>>> import numpy as np
>>> import numpy.linalg as la
>>> np.set_printoptions(suppress=True, linewidth=160)
>>> rnd = lambda a: np.round(a, 2) + 0
>>> mat = np.cumsum(np.array([[3, 3, 2, 1, 4],
...     [5, 0, 1, 1, 3],
...     [4, 1, 0, 2, 5],
...     [5, 4, 0, 5, 1],
...     [4, 1, 4, 1, 5],
...     [3, 2, 5, 2, 2],
...     [5, 0, 4, 2, 3],
...     [5, 4, 0, 1, 3],
...     [2, 1, 1, 3, 4],
...     [3, 5, 3, 5, 4],
...     [5, 5, 0, 1, 3],
...     [4, 1, 5, 3, 2],
...     [5, 4, 3, 5, 1],
...     [2, 3, 2, 4, 1],
...     [2, 2, 1, 0, 5],
...     [1, 4, 1, 4, 3],
...     [1, 5, 4, 3, 1],
...     [4, 4, 3, 3, 5],
...     [5, 2, 3, 3, 4],
...     [1, 1, 3, 4, 5],
...     [0, 5, 3, 4, 5],
...     [0, 3, 5, 0, 3],
...     [3, 3, 3, 5, 1]]), axis=0)
>>> print(mat)
[[ 3  3  2  1  4]
 [ 8  3  3  2  7]
 [12  4  3  4 12]
 [17  8  3  9 13]
 [21  9  7 10 18]
 [24 11 12 12 20]
 [29 11 16 14 23]
 [34 15 16 15 26]
 [36 16 17 18 30]
 [39 21 20 23 34]
 [44 26 20 24 37]
 [48 27 25 27 39]
 [53 31 28 32 40]
 [55 34 30 36 41]
 [57 36 31 36 46]
 [58 40 32 40 49]
 [59 45 36 43 50]
 [63 49 39 46 55]
 [68 51 42 49 59]
 [69 52 45 53 64]
 [69 57 48 57 69]
 [69 60 53 57 72]
 [72 63 56 62 73]]
>>> q, vecs = la.qr(mat[:, :2])[0], la.qr(mat[:, 2:])[0]
>>> sv = la.svd(q.T @ vecs, compute_uv=False)
>>> rnd(sv)
array([1.  , 0.78])
>>> Ac = (mat - mat.mean(axis=0)) / mat.std(axis=0)
>>> rnd(Ac.std(axis=0))
array([1., 1., 1., 1., 1.])
>>> coef = la.lstsq(np.delete(Ac, 4, axis=1), Ac[:, 4])[0]
>>> rnd(coef)
array([0.2 , 0.06, 0.45, 0.29])
>>> print(np.abs(coef).argmax())
2
>>> U, sv, Vh = la.svd(mat)
>>> rnd(sv)
array([416.88,  30.62,  11.34,   7.87,   4.41])
>>> print(np.argmax(sv[:-1] / (sv[1:] + 1e-6)) + 1)
1
>>> out = U[:, :1] @ np.diag(sv[:1]) @ Vh[:1]
>>> la.matrix_rank(out)
np.int64(1)
>>> la.matrix_rank(mat, rtol=0.05)
np.int64(2)
>>> rnd(la.norm(mat - out) / la.norm(mat))
np.float64(0.08)
>>> out = mat[0, 0] * mat[1:] - np.outer(mat[1:, 0], mat[0])
>>> out
array([[  0, -15,  -7,  -2, -11],
       [  0, -24, -15,   0, -12],
       [  0, -27, -25,  10, -29],
       [  0, -36, -21,   9, -30],
       [  0, -39, -12,  12, -36],
       [  0, -54, -10,  13, -47],
       [  0, -57, -20,  11, -58],
       [  0, -60, -21,  18, -54],
       [  0, -54, -18,  30, -54],
       [  0, -54, -28,  28, -65],
       [  0, -63, -21,  33, -75],
       [  0, -66, -22,  43, -92],
       [  0, -63, -20,  53, -97],
       [  0, -63, -21,  51, -90],
       [  0, -54, -20,  62, -85],
       [  0, -42, -10,  70, -86],
       [  0, -42,  -9,  75, -87],
       [  0, -51, -10,  79, -95],
       [  0, -51,  -3,  90, -84],
       [  0, -36,   6, 102, -69],
       [  0, -27,  21, 102, -60],
       [  0, -27,  24, 114, -69]])
>>> np.flatnonzero(~out.round(6).any(axis=1))
array([], dtype=int64)
>>> rnd(mat[:, 0] / mat[0, 0])
array([ 1.  ,  2.67,  4.  ,  5.67,  7.  ,  8.  ,  9.67, 11.33, 12.  , 13.  , 14.67, 16.  , 17.67, 18.33, 19.  , 19.33, 19.67, 21.  , 22.67, 23.  , 23.  ,
       23.  , 24.  ])
>>> U, sv, Vh = la.svd(out)
>>> vecs = Vh[:(sv > 1e-8).sum()]
>>> rng = np.random.default_rng(333511)
>>> x0 = out[8] + 2 * out[10] + rng.integers(2) * np.eye(5)[1]
>>> x0
array([   0., -179.,  -60.,   96., -204.])
>>> la.matrix_rank(np.vstack([out, x0]))
np.int64(4)
>>> rnd(la.norm(x0 - vecs.T @ vecs @ x0))
np.float64(0.0)
>>> rnd(np.diag(vecs.T @ vecs))
array([0., 1., 1., 1., 1.])
>>> rnd(vecs.T @ vecs)
array([[0., 0., 0., 0., 0.],
       [0., 1., 0., 0., 0.],
       [0., 0., 1., 0., 0.],
       [0., 0., 0., 1., 0.],
       [0., 0., 0., 0., 1.]])
>>> arr = np.load("block15.npy")
>>> arr
array([[1.  , 0.7 , 0.49, 0.34],
       [0.7 , 1.  , 0.7 , 0.49],
       [0.49, 0.7 , 1.  , 0.7 ],
       [0.34, 0.49, 0.7 , 1.  ]])
>>> out = la.inv(arr)
>>> rnd(out)
array([[ 1.96, -1.37, -0.01,  0.01],
       [-1.37,  2.92, -1.37, -0.01],
       [-0.01, -1.37,  2.92, -1.37],
       [ 0.01, -0.01, -1.37,  1.96]])
>>> rnd(la.det(arr) * la.det(out))
np.float64(1.0)
>>> rnd(la.det(arr) * out)
array([[ 0.26, -0.18,  0.  ,  0.  ],
       [-0.18,  0.39, -0.18,  0.  ],
       [ 0.  , -0.18,  0.39, -0.18],
       [ 0.  ,  0.  , -0.18,  0.26]])
>>> print(rnd(la.cond(arr)))
13.39
>>> np.allclose(out, arr.T)
False
